% python3 -q
>>> import numpy as np
>>> import numpy.linalg as la
>>> np.set_printoptions(precision=2, suppress=True, linewidth=200, sign=" ")
>>> A = np.loadtxt("run11.csv", delimiter=",")
>>> A
array([[22., -2.,  0.,  1.,  0., -1.,  0., -2.,  3., -2.],
       [ 0., 61.,  3., -3., -1.,  0., -3.,  0., -3., -1.],
       [-3., -2., 40., -2., -1., -2.,  2., -3.,  0.,  3.],
       [ 3.,  0., -2., 39.,  0.,  0.,  2.,  0., -1., -2.],
       [-3.,  2., -3.,  3., -1., -2.,  3.,  1.,  1., -3.],
       [-2., -2.,  1., -1., -2., 43., -2.,  2.,  3., -3.],
       [ 3.,  3., -1.,  2.,  1., -2.,  2.,  0.,  3.,  2.],
       [ 1.,  2., -1.,  1.,  2.,  2., -1., -2., -1., -3.],
       [ 0., -1.,  3.,  3., -2.,  3., -3., -3., 42.,  1.],
       [ 1.,  3., -2., -3.,  3.,  2., -1., -3.,  3., 22.]])
>>> def softmax(z):
...     e = np.exp(z - z.max(axis=-1, keepdims=True))
...     return e / e.sum(axis=-1, keepdims=True)
... 
>>> np.round(softmax(A[5]), 2) + 0
array([ 0.,  0.,  0.,  0.,  0.,  1.,  0.,  0.,  0.,  0.])
>>> scores = A @ A.T / np.sqrt(10)
>>> softmax(scores)[5] @ A
array([-2., -2.,  1., -1., -2., 43., -2.,  2.,  3., -3.])
>>> softmax(scores).round(6).argmax(axis=1)
array([ 0,  1,  2,  3,  3,  5,  1,  1,  8,  9])
>>> np.round(softmax(scores), 2) + 0
array([[ 1.,  0.,  0.,  0.,  0.,  0.,  0.,  0.,  0.,  0.],
       [ 0.,  1.,  0.,  0.,  0.,  0.,  0.,  0.,  0.,  0.],
       [ 0.,  0.,  1.,  0.,  0.,  0.,  0.,  0.,  0.,  0.],
       [ 0.,  0.,  0.,  1.,  0.,  0.,  0.,  0.,  0.,  0.],
       [ 0.,  0.,  0.,  1.,  0.,  0.,  0.,  0.,  0.,  0.],
       [ 0.,  0.,  0.,  0.,  0.,  1.,  0.,  0.,  0.,  0.],
       [ 0.,  1.,  0.,  0.,  0.,  0.,  0.,  0.,  0.,  0.],
       [ 0.,  1.,  0.,  0.,  0.,  0.,  0.,  0.,  0.,  0.],
       [ 0.,  0.,  0.,  0.,  0.,  0.,  0.,  0.,  1.,  0.],
       [ 0.,  0.,  0.,  0.,  0.,  0.,  0.,  0.,  0.,  1.]])
>>> rng = np.random.default_rng(20402)
>>> A2 = A + rng.integers(-2, 3, (10, 7)) @ rng.integers(-2, 3, (7, 10))
>>> A2
array([[ 23.,   2.,   1.,   1.,   6.,   0.,   3.,  -4.,   8.,   0.],
       [ -7.,  64.,   5.,  -7.,  -3.,   4., -18.,   3., -10., -14.],
       [  8., -17.,  46.,  -3.,   8.,  -7.,   4.,  -2.,   8.,   3.],
       [ -3.,   6.,  -4.,  36.,   1.,   5.,   2.,  -3.,  -1.,  -4.],
       [  3.,   2.,  -1.,   9.,  -7.,  -9.,  -1.,   8.,  -5.,  -1.],
       [ -8.,   1.,   1.,  -6.,  -2.,  47., -11.,   3.,   0., -11.],
       [  8.,  -4.,   9.,   6.,   1.,  -6.,  -3.,   5.,   0.,  -7.],
       [ -1.,  -2.,  -4.,  -3.,  -7.,  -2., -14.,   7.,  -7.,  -6.],
       [  8.,  -3.,   9.,  12.,   1.,  -2.,  -1.,  -2.,  44.,   3.],
       [ -6.,   7.,   0.,  -1.,   0.,   4.,  -6.,  -2.,   2.,  16.]])
>>> np.abs(A2 - A).sum(axis=1)
array([ 25.,  60.,  58.,  28.,  46.,  39.,  52.,  57.,  40.,  33.])
>>> np.round(la.svd(A2 - A, compute_uv=False), 2) + 0
array([ 37.73,  30.1 ,  19.6 ,  14.7 ,   6.43,   4.77,   2.41,   0.  ,   0.  ,   0.  ])
>>> A2 - A
array([[  1.,   4.,   1.,   0.,   6.,   1.,   3.,  -2.,   5.,   2.],
       [ -7.,   3.,   2.,  -4.,  -2.,   4., -15.,   3.,  -7., -13.],
       [ 11., -15.,   6.,  -1.,   9.,  -5.,   2.,   1.,   8.,   0.],
       [ -6.,   6.,  -2.,  -3.,   1.,   5.,   0.,  -3.,   0.,  -2.],
       [  6.,   0.,   2.,   6.,  -6.,  -7.,  -4.,   7.,  -6.,   2.],
       [ -6.,   3.,   0.,  -5.,   0.,   4.,  -9.,   1.,  -3.,  -8.],
       [  5.,  -7.,  10.,   4.,   0.,  -4.,  -5.,   5.,  -3.,  -9.],
       [ -2.,  -4.,  -3.,  -4.,  -9.,  -4., -13.,   9.,  -6.,  -3.],
       [  8.,  -2.,   6.,   9.,   3.,  -5.,   2.,   1.,   2.,   2.],
       [ -7.,   4.,   2.,   2.,  -3.,   2.,  -5.,   1.,  -1.,  -6.]])
